$ ipython --no-banner

In [1]: import numpy as np

In [2]: import numpy.linalg as la

In [3]: np.set_printoptions(precision=1, suppress=True, linewidth=200, legacy="1.25")

In [4]: rnd = lambda a: np.round(a, 1) + 0

In [5]: mat = np.array([[-2, -2, -2, -2, -2, -2],
   ...:     [-2, -4, -4, -4, -4, -4],
   ...:     [-2, -4, -6, -6, -6, -6],
   ...:     [-2, -4, -6, -8, -8, -8],
   ...:     [-2, -4, -6, -8, -10, -10],
   ...:     [-2, -4, -6, -8, -10, -12]])

In [6]: mat - mat[0]
Out[6]: 
array([[  0,   0,   0,   0,   0,   0],
       [  0,  -2,  -2,  -2,  -2,  -2],
       [  0,  -2,  -4,  -4,  -4,  -4],
       [  0,  -2,  -4,  -6,  -6,  -6],
       [  0,  -2,  -4,  -6,  -8,  -8],
       [  0,  -2,  -4,  -6,  -8, -10]])

In [7]: np.diff(mat, axis=0)
Out[7]: 
array([[ 0, -2, -2, -2, -2, -2],
       [ 0,  0, -2, -2, -2, -2],
       [ 0,  0,  0, -2, -2, -2],
       [ 0,  0,  0,  0, -2, -2],
       [ 0,  0,  0,  0,  0, -2]])

In [8]: np.unravel_index(np.abs(mat).argmax(), mat.shape)
Out[8]: (5, 5)

In [9]: rnd(mat.mean(axis=0))
Out[9]: array([-2. , -3.7, -5. , -6. , -6.7, -7. ])

In [10]: np.abs(mat).max()
Out[10]: 12

In [11]: np.count_nonzero(mat)
Out[11]: 36

In [12]: rnd(la.norm(mat))
Out[12]: 34.7

In [13]: la.matrix_rank(mat)
Out[13]: 6

In [14]: mat.sum(axis=1)
Out[14]: array([-12, -22, -30, -36, -40, -42])

In [15]: mat.shape
Out[15]: (6, 6)

In [16]: other = np.array([[1, 0], [-7, 8]])

In [17]: M = np.tile(other, (2, 2))

In [18]: M
Out[18]: 
array([[ 1,  0,  1,  0],
       [-7,  8, -7,  8],
       [ 1,  0,  1,  0],
       [-7,  8, -7,  8]])

In [19]: left, sigma, Vt = la.svd(M)

In [20]: vecs = Vt[:(sigma > 1e-8).sum()]

In [21]: rng = np.random.default_rng(2494)

In [22]: x = M[1] + -2 * M[2] + rng.integers(2) * np.eye(4)[3]

In [23]: x
Out[23]: array([-9.,  8., -9.,  9.])

In [24]: la.matrix_rank(np.vstack([M, x]))
Out[24]: 3

In [25]: np.allclose(vecs.T @ vecs @ x, x)
Out[25]: False

In [26]: other = np.array([[1, 8, 1, 2, 1, 6, 5],
    ...:     [3, 6, 9, 5, 4, 2, 7],
    ...:     [0, 3, 5, 1, 6, 4, 0],
    ...:     [0, 3, 9, 9, 0, 6, 5],
    ...:     [0, 4, 9, 0, 0, 3, 4],
    ...:     [5, 7, 7, 2, 0, 9, 5],
    ...:     [5, 5, 6, 0, 9, 1, 0]])

In [27]: F = other + other.T

In [28]: F
Out[28]: 
array([[ 2, 11,  1,  2,  1, 11, 10],
       [11, 12, 12,  8,  8,  9, 12],
       [ 1, 12, 10, 10, 15, 11,  6],
       [ 2,  8, 10, 18,  0,  8,  5],
       [ 1,  8, 15,  0,  0,  3, 13],
       [11,  9, 11,  8,  3, 18,  6],
       [10, 12,  6,  5, 13,  6,  0]])

In [29]: # symmetric, so the eigenvalues are real

In [30]: w, vecs = la.eigh(F)

In [31]: x = np.array([-5, 1, -4, 2, 4, 3, -5])

In [32]: rnd(la.eigvalsh(F[1:, 1:]))
Out[32]: array([-17.2,  -4.1,   1.8,   9.5,  14.8,  53.2])

In [33]: x @ F @ x
Out[33]: -886

In [34]: np.abs(F).sum(axis=1).max(), rnd(np.abs(w).max())
Out[34]: (72, 57.3)

In [35]: (np.sign(vecs[:, -1].round(6)) == np.sign(vecs[0, -1].round(6))).astype(int)
Out[35]: array([1, 1, 1, 1, 1, 1, 1])

In [36]: other = F[0, 0] * F[1:] - np.outer(F[1:, 0], F[0])

In [37]: other
Out[37]: 
array([[   0,  -97,   13,   -6,    5, -103,  -86],
       [   0,   13,   19,   18,   29,   11,    2],
       [   0,   -6,   18,   32,   -2,   -6,  -10],
       [   0,    5,   29,   -2,   -1,   -5,   16],
       [   0, -103,   11,   -6,   -5,  -85,  -98],
       [   0,  -86,    2,  -10,   16,  -98, -100]])

In [38]: np.flatnonzero(~other.round(6).any(axis=1))
Out[38]: array([], dtype=int64)

In [39]: la.matrix_rank(other), la.matrix_rank(F)
Out[39]: (6, 7)

In [40]: F[:, 0] / F[0, 0]
Out[40]: array([1. , 5.5, 0.5, 1. , 0.5, 5.5, 5. ])

In [41]: x = np.array([-5, -7, 5, -6, 6, 6, -7])

In [42]: h1 = np.maximum(other @ x, 0)

In [43]: other.T @ h1
Out[43]: array([      0, -249786,   24938,  -17116,   16798, -248110, -249924])

In [44]: h1
Out[44]: array([794, 122,   0,   0, 958, 880])

In [45]: F - F[0]
Out[45]: 
array([[  0,   0,   0,   0,   0,   0,   0],
       [  9,   1,  11,   6,   7,  -2,   2],
       [ -1,   1,   9,   8,  14,   0,  -4],
       [  0,  -3,   9,  16,  -1,  -3,  -5],
       [ -1,  -3,  14,  -2,  -1,  -8,   3],
       [  9,  -2,  10,   6,   2,   7,  -4],
       [  8,   1,   5,   3,  12,  -5, -10]])

In [46]: rnd(la.norm(F))
Out[46]: 64.5

In [47]: F.sum(axis=1)
Out[47]: array([38, 72, 65, 51, 40, 66, 52])

In [48]: np.diff(F, axis=0)
Out[48]: 
array([[  9,   1,  11,   6,   7,  -2,   2],
       [-10,   0,  -2,   2,   7,   2,  -6],
       [  1,  -4,   0,   8, -15,  -3,  -1],
       [ -1,   0,   5, -18,   0,  -5,   8],
       [ 10,   1,  -4,   8,   3,  15,  -7],
       [ -1,   3,  -5,  -3,  10, -12,  -6]])

In [49]: np.count_nonzero(F)
Out[49]: 45

In [50]: np.abs(F).max()
Out[50]: 18
